>>> import numpy as np
>>> np.set_printoptions(precision=1, suppress=True, linewidth=160)
>>> def rd(a):
...     return np.round(a, 1) + 0
... 
>>> M = np.load("x.npy")
>>> M
array([[ 1,  1,  1,  2,  1,  2,  0],
       [ 1,  0,  2,  2,  2,  2,  3],
       [ 3,  2,  1,  1,  2,  0,  0],
       [ 1,  1,  3,  0,  1,  1,  3],
       [ 1,  1,  3,  3,  1,  3,  2],
       [ 3,  1,  3,  0,  0,  0,  1],
       [ 2,  3,  0,  2,  2,  0,  2],
       [ 0,  1, -1,  0, -1,  0, -3]])
>>> theta = np.radians(36)
>>> r_ = np.eye(7)
>>> r_[4, 4] = r_[0, 0] = np.cos(theta)
>>> r_[4, 0], r_[0, 4] = -np.sin(theta), np.sin(theta)
>>> rd(r_)
array([[ 0.8,  0. ,  0. ,  0. ,  0.6,  0. ,  0. ],
       [ 0. ,  1. ,  0. ,  0. ,  0. ,  0. ,  0. ],
       [ 0. ,  0. ,  1. ,  0. ,  0. ,  0. ,  0. ],
       [ 0. ,  0. ,  0. ,  1. ,  0. ,  0. ,  0. ],
       [-0.6,  0. ,  0. ,  0. ,  0.8,  0. ,  0. ],
       [ 0. ,  0. ,  0. ,  0. ,  0. ,  1. ,  0. ],
       [ 0. ,  0. ,  0. ,  0. ,  0. ,  0. ,  1. ]])
>>> B = M @ r_.T
>>> rd(np.linalg.det(r_)), rd(np.trace(r_))
(np.float64(1.0), np.float64(6.6))
>>> np.allclose(np.linalg.norm(M, axis=1), np.linalg.norm(B, axis=1))
True
>>> P = M @ np.linalg.solve(M.T @ M, M.T)
>>> rd(np.trace(P))
np.float64(7.0)
>>> rd(P)
array([[ 0.7,  0.3,  0. ,  0. ,  0. ,  0. ,  0. ,  0.3],
       [ 0.3,  0.7,  0. ,  0. ,  0. ,  0. ,  0. , -0.3],
       [ 0. ,  0. ,  1. ,  0. ,  0. ,  0. ,  0. ,  0. ],
       [ 0. ,  0. ,  0. ,  1. ,  0. ,  0. ,  0. ,  0. ],
       [ 0. ,  0. ,  0. ,  0. ,  1. ,  0. ,  0. ,  0. ],
       [ 0. ,  0. ,  0. ,  0. ,  0. ,  1. ,  0. ,  0. ],
       [ 0. ,  0. ,  0. ,  0. ,  0. ,  0. ,  1. ,  0. ],
       [ 0.3, -0.3,  0. ,  0. ,  0. ,  0. ,  0. ,  0.7]])
>>> rd(np.diag(P))
array([0.7, 0.7, 1. , 1. , 1. , 1. , 1. , 0.7])
>>> B = np.c_[M[:, :2] @ np.array([[5, 5], [4, -4]]), np.array([0, -3, 1, 0, -5, -2, 4, 3])]
>>> B
array([[ 9,  1,  0],
       [ 5,  5, -3],
       [23,  7,  1],
       [ 9,  1,  0],
       [ 9,  1, -5],
       [19, 11, -2],
       [22, -2,  4],
       [ 4, -4,  3]])
>>> rd(np.linalg.norm(B - M @ np.linalg.lstsq(M, B)[0], axis=0))
array([0., 0., 0.])
>>> rd(np.linalg.lstsq(M, B[:, 0])[0])
array([5., 4., 0., 0., 0., 0., 0.])
>>> np.linalg.matrix_rank(np.c_[M, B])
np.int64(7)
>>> A = np.loadtxt("layer1.csv", delimiter=",")
>>> A
array([[-6.,  3.,  3.,  4.],
       [ 0.,  0.,  1.,  1.],
       [ 0., -1.,  3., -1.],
       [ 0.,  0., -3., -1.]])
>>> x0 = np.array([-2, -3, -3, -2])
>>> y = A @ x0
>>> y
array([-14.,  -5.,  -4.,  11.])
>>> rd(np.linalg.solve(A, A[:, 0]))
array([1., 0., 0., 0.])
>>> rd(np.linalg.solve(A.T, A[3]))
array([0., 0., 0., 1.])
>>> rd(np.linalg.solve(A, y))
array([-2., -3., -3., -2.])
>>> print(rd(np.linalg.solve(A, 5 * y)))
[-10. -15. -15. -10.]
>>> W0 = np.load("dump.npy")
>>> W0
array([[-6,  6,  6, -6],
       [-6,  0,  6,  0],
       [ 6, -6, -4,  4],
       [ 6,  0, -4,  0]])
>>> B = W0[0, 0] * W0[1:] - np.outer(W0[1:, 0], W0[0])
>>> B
array([[  0,  36,   0, -36],
       [  0,   0, -12,  12],
       [  0, -36, -12,  36]])
>>> print(np.linalg.matrix_rank(B), np.linalg.matrix_rank(W0))
3 4
>>> np.flatnonzero(~B.round(6).any(axis=1))
array([], dtype=int64)
>>> B = W0 / np.linalg.norm(W0, axis=1, keepdims=True)
>>> G = B @ B.T
>>> np.degrees(np.arccos(np.clip(G[0, 1], -1, 1)))
np.float64(45.0)
